% python3 -q
>>> import numpy as np
>>> import numpy.linalg as la
>>> np.set_printoptions(suppress=True, linewidth=120)
>>> A = np.array([[0, -2, -1, 1, 1, 1, -2],
...     [0, 0, 2, -1, 0, -2, 2],
...     [0, 0, 0, -2, -1, 1, 2],
...     [0, 0, 0, 0, 2, 1, -1],
...     [0, 0, 0, 0, 0, 1, 0],
...     [0, 0, 0, 0, 0, 0, -1],
...     [0, 0, 0, 0, 0, 0, 0]])
>>> U, s, VT = la.svd(A)
>>> V = VT[:(s > 1e-8).sum()]
>>> rng = np.random.default_rng(493264)
>>> x0 = A[5] + 2 * A[1] + rng.integers(2) * np.eye(7)[2]
>>> print(x0)
[ 0.  0.  5. -2.  0. -4.  3.]
>>> print(la.matrix_rank(np.vstack([A, x0])))
6
>>> print(np.round(np.diag(V.T @ V), 3))
[0. 1. 1. 1. 1. 1. 1.]
>>> print(round(la.norm(x0 - V.T @ V @ x0), 3))
0.0
>>> print(np.round(V.T @ V, 3) + 0)
[[0. 0. 0. 0. 0. 0. 0.]
 [0. 1. 0. 0. 0. 0. 0.]
 [0. 0. 1. 0. 0. 0. 0.]
 [0. 0. 0. 1. 0. 0. 0.]
 [0. 0. 0. 0. 1. 0. 0.]
 [0. 0. 0. 0. 0. 1. 0.]
 [0. 0. 0. 0. 0. 0. 1.]]
>>> print(np.allclose(A[:-1].T @ la.lstsq(A[:-1].T, A[-1])[0], A[-1]))
True
>>> print(la.lstsq(A[:-1].T, A[-1])[2])
6
>>> print(np.round(A @ la.pinv(A) @ A, 3) + 0)
[[ 0. -2. -1.  1.  1.  1. -2.]
 [ 0.  0.  2. -1.  0. -2.  2.]
 [ 0.  0.  0. -2. -1.  1.  2.]
 [ 0.  0.  0.  0.  2.  1. -1.]
 [ 0.  0.  0.  0.  0.  1.  0.]
 [ 0.  0.  0.  0.  0.  0. -1.]
 [ 0.  0.  0.  0.  0.  0.  0.]]
>>> print(np.abs(np.diag(la.qr(A)[1])) > 1e-9)
[False False False False False False False]
>>> J = np.load("block0.npy")
>>> print(J)
[[0 0 0 0 0 0 1 0 0 0 0]
 [1 0 0 0 0 0 0 0 0 0 0]
 [0 0 0 0 0 1 0 0 0 0 0]
 [0 0 1 0 0 0 0 0 0 0 0]
 [0 0 0 0 0 0 0 1 0 0 0]
 [0 1 0 0 0 0 0 0 0 0 0]
 [0 0 0 1 0 0 0 0 0 0 0]
 [0 0 0 0 0 0 0 0 1 0 0]
 [0 0 0 0 0 0 0 0 0 1 0]
 [0 0 0 0 1 0 0 0 0 0 0]
 [0 0 0 0 0 0 0 0 0 0 1]]
>>> Y = J + rng.integers(-2, 3, (11, 1)) @ rng.integers(-2, 3, (1, 11))
>>> print(Y)
[[ 0  0  0  0  0  0  1  0  0  0  0]
 [ 1  0  0  0  0  0  0  0  0  0  0]
 [ 0  0  2  2  0 -1  4  0  2 -4  0]
 [ 0  0 -1 -2  0  2 -4  0 -2  4  0]
 [ 0  0 -1 -1  0  1 -2  1 -1  2  0]
 [ 0  1  2  2  0 -2  4  0  2 -4  0]
 [ 0  0  0  1  0  0  0  0  0  0  0]
 [ 0  0  1  1  0 -1  2  0  2 -2  0]
 [ 0  0  0  0  0  0  0  0  0  1  0]
 [ 0  0  2  2  1 -2  4  0  2 -4  0]
 [ 0  0  0  0  0  0  0  0  0  0  1]]
>>> print(np.abs(Y - J).sum(axis=1))
[ 0  0 16 16  8 16  0  8  0 16  0]
>>> print(round(float(la.norm(J, 1)), 3), np.round(la.norm(J, np.inf), 3))
1.0 1.0
>>> print(round(float(la.norm(J, "nuc")), 3))
11.0
>>> print(np.round(la.norm(J[10], 1), 3), np.round(la.norm(J[10], np.inf), 3))
1.0 1.0
>>> print(J[10] @ J[1])
0
>>> print(np.round(la.norm(J, axis=1), 3))
[1. 1. 1. 1. 1. 1. 1. 1. 1. 1. 1.]
>>> print(np.round(la.norm(J, axis=0), 3))
[1. 1. 1. 1. 1. 1. 1. 1. 1. 1. 1.]
>>> print(J.sum(axis=1))
[1 1 1 1 1 1 1 1 1 1 1]
>>> print(la.matrix_power(J, 2))
[[0 0 0 1 0 0 0 0 0 0 0]
 [0 0 0 0 0 0 1 0 0 0 0]
 [0 1 0 0 0 0 0 0 0 0 0]
 [0 0 0 0 0 1 0 0 0 0 0]
 [0 0 0 0 0 0 0 0 1 0 0]
 [1 0 0 0 0 0 0 0 0 0 0]
 [0 0 1 0 0 0 0 0 0 0 0]
 [0 0 0 0 0 0 0 0 0 1 0]
 [0 0 0 0 1 0 0 0 0 0 0]
 [0 0 0 0 0 0 0 1 0 0 0]
 [0 0 0 0 0 0 0 0 0 0 1]]
>>> pr = np.eye(11)[1]
>>> for _ in range(4):
...     pr = pr @ J
...     print(pr.round(3))
... 
[1. 0. 0. 0. 0. 0. 0. 0. 0. 0. 0.]
[0. 0. 0. 0. 0. 0. 1. 0. 0. 0. 0.]
[0. 0. 0. 1. 0. 0. 0. 0. 0. 0. 0.]
[0. 0. 1. 0. 0. 0. 0. 0. 0. 0. 0.]
>>> m1 = np.load("m.npy")
>>> print(m1)
[[ 3  0  0  3]
 [ 0  0  1  0]
 [ 0  2 -2  0]
 [-3  0  0  0]]
>>> Y = np.array([[2, -3, 3], [-1, 0, -1]])
>>> cent = np.kron(Y, m1)
>>> print(cent)
[[ 6  0  0  6 -9  0  0 -9  9  0  0  9]
 [ 0  0  2  0  0  0 -3  0  0  0  3  0]
 [ 0  4 -4  0  0 -6  6  0  0  6 -6  0]
 [-6  0  0  0  9  0  0  0 -9  0  0  0]
 [-3  0  0 -3  0  0  0  0 -3  0  0 -3]
 [ 0  0 -1  0  0  0  0  0  0  0 -1  0]
 [ 0 -2  2  0  0  0  0  0  0 -2  2  0]
 [ 3  0  0  0  0  0  0  0  3  0  0  0]]
>>> print(np.round(la.norm(cent, 2), 3), np.round(la.norm(Y, 2) * la.norm(m1, 2), 3))
23.371 23.371
>>> print(cent.shape)
(8, 12)
>>> def softmax(z):
...     e = np.exp(z - z.max(axis=-1, keepdims=True))
...     return e / e.sum(axis=-1, keepdims=True)
... 
>>> print(np.round(softmax(m1[1]), 3))
[0.175 0.175 0.475 0.175]
>>> att = m1 @ m1.T / np.sqrt(4)
>>> print(softmax(att).round(6).argmax(axis=1))
[0 1 2 3]
>>> print(np.round(softmax(att)[1] @ m1, 3) + 0)
[0.    0.183 0.227 0.747]
>>> z = rng.permutation(4)
>>> print(z)
[2 3 1 0]
>>> Y = m1[z][:, z]
>>> print(np.diag(Y))
[-2  0  0  3]
>>> print(Y)
[[-2  0  2  0]
 [ 0  0  0 -3]
 [ 1  0  0  0]
 [ 0  3  0  3]]
>>> print(np.round(np.sort(np.abs(la.eigvals(Y))), 3))
[0.732 2.732 3.    3.   ]
>>> print(np.trace(Y))
1
>>> print(round(float(la.det(Y)), 3), np.round(la.det(m1[z]), 3))
-18.0 18.0
>>> print(np.allclose(Y, m1))
False
>>> M = np.loadtxt("run11.csv", delimiter=",")
>>> print(M)
[[2. 3. 4. 3. 0. 0. 0. 3. 4.]
 [0. 2. 0. 4. 3. 1. 3. 3. 4.]
 [0. 0. 3. 1. 4. 2. 5. 2. 3.]
 [0. 0. 0. 1. 3. 3. 2. 1. 1.]
 [0. 0. 0. 0. 5. 0. 4. 5. 0.]
 [0. 0. 0. 0. 0. 4. 0. 1. 2.]
 [0. 0. 0. 0. 0. 0. 5. 0. 4.]
 [0. 0. 0. 0. 0. 0. 0. 1. 3.]
 [0. 0. 0. 0. 0. 0. 0. 0. 1.]]
>>> print(la.matrix_rank(M, rtol=0.1))
6
>>> print(round(np.log10(la.cond(M))))
2
>>> print(M @ M)
[[ 4. 12. 20. 25. 34. 20. 35. 29. 48.]
 [ 0.  4.  0. 12. 33. 18. 41. 29. 39.]
 [ 0.  0.  9.  4. 35. 17. 58. 31. 43.]
 [ 0.  0.  0.  1. 18. 15. 24. 20. 19.]
 [ 0.  0.  0.  0. 25.  0. 40. 30. 31.]
 [ 0.  0.  0.  0.  0. 16.  0.  5. 13.]
 [ 0.  0.  0.  0.  0.  0. 25.  0. 24.]
 [ 0.  0.  0.  0.  0.  0.  0.  1.  6.]
 [ 0.  0.  0.  0.  0.  0.  0.  0.  1.]]
>>> print(np.round(np.sort(la.eigvals(M)), 3))
[1. 1. 1. 2. 2. 3. 4. 5. 5.]
>>> X = np.load("sample10.npy")
>>> print(X)
[[ 0  0 11  0  0]
 [ 0  0  0  6  5]
 [ 0  0  0  3  2]
 [ 0  0  0  3  2]
 [ 0  0  5  0  0]
 [ 0  0  5  0  0]
 [ 0  0  0  6  5]
 [ 0  0  0  3  2]
 [ 0  0  5  0  0]
 [ 0  0  0  3  2]
 [ 0  0  0  3  2]
 [ 0  0  5  0  0]
 [ 0  0 11  0  0]
 [ 0  0  0  6  5]
 [ 0  0  5  0  0]
 [ 0  0  0  3  2]
 [ 0  0  5  0  0]
 [ 0  0  0  3  2]
 [ 0  0  0  3  2]
 [ 0  0 11  0  0]
 [ 0  0  5  0  0]
 [ 0  0  5  0  0]
 [ 0  0  0  3  2]
 [ 0  0  0  3  2]
 [ 0  0  0  3  2]
 [ 0  0  0  6  5]
 [ 0  0  0  6  5]
 [ 0  0  0  3  2]]
>>> U, s, VT = la.svd(X)
>>> V = VT[:(s > 1e-8).sum()]
>>> x0 = X[25] + 2 * X[23] + rng.integers(2) * np.eye(5)[3]
>>> print(x0)
[ 0.  0.  0. 13.  9.]
>>> print(la.matrix_rank(np.vstack([X, x0])))
3
>>> print(np.round(la.norm(x0 - V.T @ V @ x0), 3))
0.0
>>> print(la.matrix_rank(X, rtol=0.1))
2
>>> U, s, VT = la.svd(X, full_matrices=False)
>>> print(np.round(np.cumsum(s ** 2) / np.sum(s ** 2), 3))
[0.55  0.999 1.    1.    1.   ]
>>> print(np.round(U.T @ U, 3) + 0)
[[1. 0. 0. 0. 0.]
 [0. 1. 0. 0. 0.]
 [0. 0. 1. 0. 0.]
 [0. 0. 0. 1. 0.]
 [0. 0. 0. 0. 1.]]
>>> print(np.allclose(U * s @ VT, X))
True
>>> print((s > 1e-8).sum())
3
>>> arr = np.loadtxt("w.csv", delimiter=",")
>>> print(arr.round(3))
[[-0.15  -0.275 -0.159]
 [ 0.188 -0.548  0.625]
 [ 0.15   0.156 -0.228]
 [-0.451 -0.171 -0.21 ]
 [ 0.526 -0.078 -0.32 ]
 [-0.15   0.2    0.167]
 [-0.3   -0.134 -0.051]
 [ 0.225  0.561  0.014]
 [ 0.526 -0.256 -0.051]
 [ 0.    -0.356 -0.594]]
>>> u = np.array([0, -3])
>>> print(np.round(np.correlate(arr[0], arr[6], "full"), 3))
[0.008 0.034 0.09  0.104 0.048]
>>> print(np.round(np.cross(arr[0, :3], arr[6, :3]), 3))
[-0.007  0.04  -0.062]
>>> x0 = np.array([2, 5, -6])
>>> print(np.round(arr @ x0, 3))
[-0.723 -6.111  2.447 -0.496  2.58  -0.302 -0.966  3.168  0.079  1.782]
>>> print(np.round(arr @ np.eye(3)[0], 3))
[-0.15   0.188  0.15  -0.451  0.526 -0.15  -0.3    0.225  0.526  0.   ]
>>> print(np.round(arr @ (2 * x0), 3))
[ -1.445 -12.222   4.895  -0.992   5.16   -0.604  -1.931   6.335   0.159   3.565]
>>> print(np.round(arr @ np.ones(3), 3))
[-0.584  0.265  0.078 -0.832  0.129  0.218 -0.485  0.801  0.219 -0.951]
>>> print(np.round((arr * x0).sum(axis=1), 3))
[-0.723 -6.111  2.447 -0.496  2.58  -0.302 -0.966  3.168  0.079  1.782]
>>> print(np.sign((arr @ x0).round(6)))
[-1. -1.  1. -1.  1. -1. -1.  1.  1.  1.]
>>> print((arr @ x0).argmax())
7
>>> cent = np.array([[-0.4, -0.5, -1.4, 0.4, -0.2, 0.0, 1.2, -0.2, -0.5]])
>>> W0 = np.array([[-2],
...     [1],
...     [1],
...     [1],
...     [2],
...     [-4],
...     [2],
...     [0],
...     [1],
...     [-1],
...     [0],
...     [-3],
...     [4],
...     [5],
...     [0],
...     [5],
...     [0],
...     [-1],
...     [5],
...     [-2],
...     [-1],
...     [4],
...     [4],
...     [4],
...     [5]]) @ cent + 0.1 * rng.normal(size=(25, 9))
>>> print(W0.round(3))
[[ 0.794  0.929  2.823 -0.933  0.443  0.219 -2.522  0.446  1.091]
 [-0.28  -0.543 -1.451  0.361 -0.154  0.18   1.326 -0.27  -0.554]
 [-0.57  -0.597 -1.411  0.423 -0.006 -0.072  1.26  -0.201 -0.454]
 [-0.143 -0.369 -1.31   0.339 -0.082 -0.002  1.12  -0.293 -0.643]
 [-0.747 -1.072 -2.681  0.756 -0.362 -0.115  2.298 -0.312 -0.893]
 [ 1.513  2.112  5.703 -1.618  0.85  -0.088 -4.706  0.856  1.893]
 [-0.759 -1.228 -2.763  0.913 -0.415  0.098  2.461 -0.522 -0.918]
 [ 0.089  0.015  0.033  0.058 -0.19  -0.011 -0.067 -0.01  -0.029]
 [-0.483 -0.414 -1.341  0.241 -0.223 -0.051  1.282 -0.255 -0.379]
 [ 0.468  0.315  1.406 -0.46   0.177  0.204 -1.203  0.343  0.615]
 [ 0.147  0.057  0.02  -0.042 -0.073  0.144  0.039  0.086 -0.073]
 [ 1.208  1.431  4.26  -1.069  0.572  0.004 -3.49   0.376  1.391]
 [-1.692 -1.979 -5.557  1.432 -0.704 -0.063  4.855 -0.902 -2.065]
 [-2.192 -2.466 -7.099  2.17  -0.895 -0.009  5.932 -0.938 -2.335]
 [ 0.014  0.066 -0.21   0.196  0.09  -0.121  0.053 -0.041  0.009]
 [-1.941 -2.577 -7.003  1.995 -0.878 -0.047  6.07  -0.927 -2.443]
 [-0.187  0.088  0.181  0.077 -0.109 -0.139  0.032  0.189 -0.061]
 [ 0.378  0.317  1.403 -0.298  0.259 -0.098 -1.286  0.178  0.513]
 [-2.247 -2.388 -7.07   2.069 -0.988 -0.08   5.994 -0.904 -2.775]
 [ 0.791  0.824  2.711 -0.715  0.35  -0.096 -2.369  0.276  1.061]
 [ 0.322  0.53   1.194 -0.403  0.259  0.051 -1.377  0.255  0.342]
 [-1.66  -1.805 -5.6    1.556 -0.715 -0.03   4.742 -0.691 -1.804]
 [-1.465 -2.161 -5.567  1.512 -0.942  0.221  4.84  -0.849 -1.97 ]
 [-1.719 -1.937 -5.714  1.504 -0.738 -0.027  4.786 -0.843 -2.038]
 [-1.966 -2.487 -6.95   1.975 -0.906 -0.116  6.205 -1.079 -2.51 ]]
>>> d = la.norm(W0[:, None] - W0[None], axis=-1)
>>> print(d[17].round(6).argsort(kind="stable")[:4])
[17 20  9 19]
>>> print((d + 1e9 * np.eye(25)).round(6).argmin(axis=1))
[19  3  8  1  6 11  4 10  2 17  7  0 23 15  7 24  7 20 13  0 17 23 12 12 15]
>>> print(np.unravel_index(d.round(6).argmax(), d.shape))
(np.int64(5), np.int64(18))
